% ipython --no-banner

In [1]: import numpy as np

In [2]: import numpy.linalg as la

In [3]: np.set_printoptions(precision=2, suppress=True, linewidth=100)

In [4]: def rd(a):
   ...:     return np.round(a, 2) + 0
   ...: 

In [5]: u = np.array([-2, 0, 5, 4])

In [6]: v = np.array([2, 0, 1, 2])

In [7]: X = u[:, None] + v[None, :]

In [8]: X
Out[8]: 
array([[ 0, -2, -1,  0],
       [ 2,  0,  1,  2],
       [ 7,  5,  6,  7],
       [ 6,  4,  5,  6]])

In [9]: # column 3 repeats column 0

In [10]: rng = np.random.default_rng(19459)

In [11]: z = rng.permutation(4)

In [12]: z
Out[12]: array([1, 2, 3, 0])

In [13]: M2 = X[z][:, z]

In [14]: rd(np.sort(np.abs(la.eigvals(M2))))
Out[14]: array([ 0.  ,  0.  ,  0.08, 12.08])

In [15]: np.allclose(M2, X)
Out[15]: False

In [16]: rd(la.det(M2)), rd(la.det(X[z]))
Out[16]: (np.float64(0.0), np.float64(0.0))

In [17]: M2
Out[17]: 
array([[ 0,  1,  2,  2],
       [ 5,  6,  7,  7],
       [ 4,  5,  6,  6],
       [-2, -1,  0,  0]])

In [18]: rd(np.trace(la.pinv(X) @ X))
Out[18]: np.float64(2.0)

In [19]: np.abs(np.diag(la.qr(X)[1])) > 1e-9
Out[19]: array([ True,  True, False, False])

In [20]: rd(X @ la.pinv(X) @ X)
Out[20]: 
array([[ 0., -2., -1.,  0.],
       [ 2.,  0.,  1.,  2.],
       [ 7.,  5.,  6.,  7.],
       [ 6.,  4.,  5.,  6.]])

In [21]: np.allclose(X[:-1].T @ la.lstsq(X[:-1].T, X[-1])[0], X[-1])
Out[21]: True
